$ ipython --no-banner

In [1]: import numpy as np

In [2]: np.set_printoptions(precision=3, suppress=True, linewidth=100, sign=" ")

In [3]: X = np.load("mat.npy")

In [4]: X
Out[4]: 
array([[ 19,   6,   6,  -9,   4,   3,   0, -13,   4,   5,  -2, -16,  -2,  -9, -15],
       [  6,  22,  -9,   1,   0,   2,   1,   6,   6,   3, -21,  -8,  10,  -5, -16],
       [  6,  -9,  10,  -5,  -2,  -6,   5,  -7,  -1,  -2,  12,  -3,  -7,  -6,   0],
       [ -9,   1,  -5,   5,  -2,  -1,   0,   8,  -1,  -2,  -3,   7,   3,   4,   5],
       [  4,   0,  -2,  -2,   8,  12, -10,  -8,   0,   6,  -2,  -4,   0,   6,   0],
       [  3,   2,  -6,  -1,  12,  19, -16,  -9,   0,   9,  -6,  -4,   2,  11,   1],
       [  0,   1,   5,   0, -10, -16,  14,   7,   1,  -7,   3,   1,  -1, -11,  -4],
       [-13,   6,  -7,   8,  -8,  -9,   7,  17,   0,  -6,  -7,  10,   6,   0,   3],
       [  4,   6,  -1,  -1,   0,   0,   1,   0,   2,   1,  -5,  -4,   2,  -3,  -6],
       [  5,   3,  -2,  -2,   6,   9,  -7,  -6,   1,   5,  -4,  -5,   1,   3,  -3],
       [ -2, -21,  12,  -3,  -2,  -6,   3,  -7,  -5,  -4,  22,   5, -11,   0,  12],
       [-16,  -8,  -3,   7,  -4,  -4,   1,  10,  -4,  -5,   5,  14,   0,   7,  14],
       [ -2,  10,  -7,   3,   0,   2,  -1,   6,   2,   1, -11,   0,   6,   1,  -4],
       [ -9,  -5,  -6,   4,   6,  11, -11,   0,  -3,   3,   0,   7,   1,  13,  11],
       [-15, -16,   0,   5,   0,   1,  -4,   3,  -6,  -3,  12,  14,  -4,  11,  19]])

In [5]: C2 = X.T @ X

In [6]: np.round(np.linalg.eigvalsh(C2)[::-1], 3) + 0
Out[6]: 
array([ 5969.843,  3515.775,  3415.382,     0.   ,     0.   ,     0.   ,     0.   ,     0.   ,
           0.   ,     0.   ,     0.   ,     0.   ,     0.   ,     0.   ,     0.   ])

In [7]: np.linalg.matrix_rank(C2)
Out[7]: np.int64(3)

In [8]: (X @ X.T).shape
Out[8]: (15, 15)

In [9]: M = np.load("run0.npy")

In [10]: M
Out[10]: 
array([[-59.84 , -40.655, -40.868,  20.931,   2.827,  19.747,   0.861,  59.987, -18.496, -39.879,
         20.281, -19.391, -19.222],
       [-59.013, -39.28 , -41.3  ,  20.926,  -1.189,  19.957,  -1.017,  61.303, -20.081, -41.595,
         21.012, -21.498, -20.857],
       [-59.048, -39.362, -39.866,  20.096,   0.522,  20.11 ,  -0.15 ,  61.335, -18.578, -40.728,
         19.566, -20.582, -21.265],
       [-59.767, -38.233, -41.74 ,  20.566,   0.045,  22.151,   1.048,  62.159, -20.151, -39.887,
         19.808, -20.664, -20.51 ],
       [-59.637, -40.958, -42.002,  18.69 ,  -0.599,  20.301,  -1.05 ,  59.505, -17.082, -39.982,
         21.463, -20.081, -18.056],
       [-60.665, -39.73 , -40.922,  18.882,   0.51 ,  22.091,   1.359,  60.778, -20.937, -41.334,
         20.095, -19.107, -19.114],
       [-60.495, -40.239, -40.371,  19.397,  -0.384,  19.313,  -0.592,  62.088, -19.027, -39.283,
         19.852, -19.505, -20.687],
       [-57.031, -39.987, -38.924,  18.077,  -0.424,  19.961,  -0.792,  58.386, -19.641, -38.437,
         20.083, -18.736, -20.453],
       [-60.295, -39.741, -38.645,  19.282,  -2.44 ,  19.989,  -0.871,  58.97 , -19.612, -42.373,
         20.328, -19.536, -17.519],
       [-58.223, -39.25 , -39.049,  20.351,  -0.751,  21.162,  -0.931,  61.16 , -21.797, -40.811,
         21.358, -20.169, -21.024],
       [-60.364, -42.108, -39.768,  20.743,  -1.455,  19.907,  -1.193,  61.345, -21.338, -39.3  ,
         21.158, -20.464, -19.388],
       [-61.098, -40.854, -41.952,  20.668,   0.195,  20.07 ,   0.003,  60.141, -20.333, -39.276,
         19.562, -21.994, -20.745],
       [-59.631, -39.682, -39.647,  20.567,  -0.488,  19.926,   0.918,  60.687, -19.612, -39.263,
         21.317, -21.185, -20.451],
       [-59.442, -41.958, -40.375,  18.195,  -0.362,  20.851,   0.013,  59.675, -18.482, -39.246,
         22.466, -19.837, -18.732],
       [-58.415, -39.465, -40.206,  18.965,  -0.491,  19.846,   0.396,  60.445, -19.833, -40.097,
         19.079, -21.268, -18.236],
       [-60.962, -38.971, -39.156,  19.168,   1.255,  19.316,  -0.121,  59.52 , -19.47 , -42.032,
         18.528, -18.831, -18.806],
       [-60.031, -39.143, -38.105,  21.363,   1.303,  19.039,   0.219,  59.561, -21.6  , -38.765,
         18.307, -18.593, -19.747],
       [-61.318, -39.957, -39.295,  19.231,  -0.511,  19.459,   0.611,  60.632, -20.341, -39.978,
         20.483, -20.644, -18.702],
       [-60.489, -39.926, -39.104,  19.626,   0.254,  17.385,   0.423,  60.119, -20.089, -40.558,
         19.65 , -19.782, -19.863],
       [-60.022, -40.72 , -38.579,  20.224,   1.055,  21.62 ,  -0.074,  60.566, -23.23 , -41.026,
         18.926, -19.958, -19.294],
       [-60.426, -39.203, -41.186,  19.273,  -0.713,  21.771,  -0.169,  59.83 , -19.533, -38.191,
         19.783, -20.301, -19.965],
       [-59.457, -39.461, -38.59 ,  20.661,  -0.655,  20.968,  -1.62 ,  58.581, -19.577, -40.403,
         19.682, -21.751, -18.884],
       [-59.358, -38.77 , -39.956,  20.601,  -0.303,  21.188,  -1.371,  59.744, -19.395, -40.86 ,
         21.48 , -19.613, -20.934],
       [-59.837, -39.494, -41.69 ,  20.617,   1.365,  21.02 ,   1.127,  60.792, -20.082, -40.224,
         21.389, -19.344, -19.833]])

In [11]: U, sigma, vt = np.linalg.svd(M)

In [12]: np.argmax(sigma[:-1] / (sigma[1:] + 1e-6)) + 1
Out[12]: np.int64(1)

In [13]: out = U[:, :1] @ np.diag(sigma[:1]) @ vt[:1]

In [14]: np.linalg.matrix_rank(M, rtol=0.05)
Out[14]: np.int64(1)

In [15]: np.linalg.matrix_rank(out)
Out[15]: np.int64(1)
